>>> import numpy as np
>>> np.set_printoptions(precision=2, suppress=True, linewidth=100, floatmode="fixed")
>>> m1 = np.load("out1.npy")
>>> m1
array([[ 4,  0, 10,  0],
       [ 0,  0,  0,  0],
       [10,  0, 25,  0],
       [ 0,  0,  0,  0]])
>>> x = np.array([5, -5, -2, 1])
>>> a = np.maximum(m1 @ x, 0)
>>> np.maximum(m1 @ (3 * x), 0)
array([0, 0, 0, 0])
>>> m1 * (a > 1e-9)[:, None]
array([[0, 0, 0, 0],
       [0, 0, 0, 0],
       [0, 0, 0, 0],
       [0, 0, 0, 0]])
>>> m1.T @ a
array([0, 0, 0, 0])
>>> print(np.maximum(m1 @ x, 0) - np.maximum(-m1 @ x, 0))
[0 0 0 0]
>>> J = np.load("dump.npy")
>>> J
array([[5.45, 5.50, 5.63],
       [4.91, 4.69, 3.23],
       [5.88, 5.17, 5.15],
       [4.50, 4.75, 5.80],
       [5.93, 7.13, 4.82],
       [2.31, 3.77, 3.62],
       [4.60, 3.85, 3.75],
       [5.95, 5.26, 5.46],
       [5.33, 5.69, 5.74],
       [2.26, 5.47, 3.65],
       [5.49, 3.64, 3.69],
       [7.74, 4.96, 5.28],
       [6.27, 6.38, 5.53]])
>>> vals, V = np.linalg.eigh(m1)
>>> vals.sum(), np.trace(m1)
(np.float64(29.0), np.int64(29))
>>> print(np.abs(V[:, -1]).round(6).argmax())
2
>>> vals.round(2) + 0
array([ 0.00,  0.00,  0.00, 29.00])
>>> np.round(np.linalg.eigvalsh(m1 @ m1), 2) + 0
array([  0.00,   0.00,   0.00, 841.00])
>>> np.round(np.linalg.svd(m1, compute_uv=False), 2) + 0
array([29.00,  0.00,  0.00,  0.00])
>>> np.abs(V[:, -1])
array([0.37, 0.00, 0.93, 0.00])
>>> np.linalg.eigvalsh(m1 + 2 * np.eye(4))
array([ 2.00,  2.00,  2.00, 31.00])
>>> print(np.round(V.T @ m1 @ V, 2) + 0)
[[ 0.00  0.00  0.00  0.00]
 [ 0.00  0.00  0.00  0.00]
 [ 0.00  0.00  0.00  0.00]
 [ 0.00  0.00  0.00 29.00]]
>>> P = J @ np.linalg.solve(J.T @ J, J.T)
>>> np.diag(P)
array([0.14, 0.25, 0.10, 0.40, 0.43, 0.18, 0.07, 0.12, 0.16, 0.47, 0.18, 0.38, 0.13])
>>> print(np.allclose(P @ P, P))
True
>>> P @ J[:, 1]
array([5.50, 4.69, 5.17, 4.75, 7.13, 3.77, 3.85, 5.26, 5.69, 5.47, 3.64, 4.96, 6.38])
>>> A = np.load("w.npy")
>>> A
array([[-0.08,  0.40,  0.01,  0.91],
       [-0.98, -0.07,  0.18, -0.06],
       [-0.16,  0.59, -0.74, -0.26],
       [-0.08, -0.69, -0.65,  0.30]])
>>> A @ A
array([[-0.46, -0.69, -0.53,  0.18],
       [ 0.13, -0.24, -0.12, -0.95],
       [-0.43, -0.37,  0.82, -0.07],
       [ 0.77, -0.58,  0.16,  0.23]])
>>> round(float(np.linalg.det(A)), 2)
-1.0
>>> round(np.abs(np.linalg.eigvals(A)).max(), 2)
np.float64(1.0)
>>> Q, _ = np.linalg.qr(np.array([[-0.2, -0.3, -1.3, 1.7],
...     [0.7, 1.2, 0.3, -1.0],
...     [-0.6, -1.1, 0.3, 0.7],
...     [-0.2, -0.8, 0.7, -0.5]]))
>>> W0 = 4 * Q
>>> W0
array([[-0.83,  0.63,  3.71, -1.07],
       [ 2.90, -0.85,  0.04, -2.62],
       [-2.49,  0.09, -1.38, -2.81],
       [-0.83, -3.86,  0.56,  0.34]])
>>> x = np.array([3, 2, 0, 0])
>>> rhs = W0 @ x
>>> b, lr = np.zeros(4), 1 / np.linalg.norm(W0, 2) ** 2
>>> for i in range(15):
...     b -= lr * W0.T @ (W0 @ b - rhs)
...     if i % 5 == 0: print(i, round(np.linalg.norm(W0 @ b - rhs), 2))
... 
0 0.0
5 0.0
10 0.0
>>> print(b.round(2) + 0)
[3.00 2.00 0.00 0.00]
>>> rng = np.random.default_rng(4309)
>>> lab = rng.permutation(4)
>>> lab
array([2, 3, 0, 1])
>>> B = W0[lab][:, lab]
>>> print(np.diag(B))
[-1.38  0.34 -0.83 -0.85]
>>> np.round(np.linalg.det(W0), 2)
np.float64(-256.0)
>>> (W0 - W0.T) / 2
array([[ 0.00, -1.14,  3.10, -0.12],
       [ 1.14,  0.00, -0.02,  0.62],
       [-3.10,  0.02,  0.00, -1.69],
       [ 0.12, -0.62,  1.69,  0.00]])
>>> np.allclose(W0, W0.T)
False
>>> print(np.sort(np.abs(np.linalg.eigvals(W0))))
[4.00 4.00 4.00 4.00]
>>> np.round(np.abs(np.linalg.eigvals(W0)).max(), 2)
np.float64(4.0)
>>> B = np.array([[-3, 1, -5, 1], [-1, 1, -3, 4], [4, 1, -5, -1]])
>>> mat = B.T @ B
>>> mat
array([[ 26,   0,  -2, -11],
       [  0,   3, -13,   4],
       [ -2, -13,  59, -12],
       [-11,   4, -12,  18]])
>>> # null space of dimension 1
>>> B = np.array([[-1, 2, -5], [1, 3, -3]])
>>> Z = np.kron(B, mat)
>>> Z.shape
(8, 12)
>>> round(float(np.linalg.norm(Z, 2)), 2), round(float(np.linalg.norm(B, 2) * np.linalg.norm(mat, 2)), 2)
(438.88, 438.88)
>>> data = np.loadtxt("test8.csv", delimiter=",")
>>> data
array([[-1.00,  5.00, -2.00,  0.00],
       [ 0.00,  2.00,  1.00, -1.00],
       [ 0.00,  0.00, -2.00,  3.00],
       [ 0.00,  0.00,  0.00, -1.00]])
>>> np.linalg.matrix_power(data - np.diag(np.diag(data)), 4)
array([[0.00, 0.00, 0.00, 0.00],
       [0.00, 0.00, 0.00, 0.00],
       [0.00, 0.00, 0.00, 0.00],
       [0.00, 0.00, 0.00, 0.00]])
>>> [int(np.linalg.matrix_rank(np.linalg.matrix_power(data, p))) for p in range(1, 5)]
[4, 4, 4, 4]
>>> np.sort(np.linalg.eigvals(data))
array([-2.00, -1.00, -1.00,  2.00])
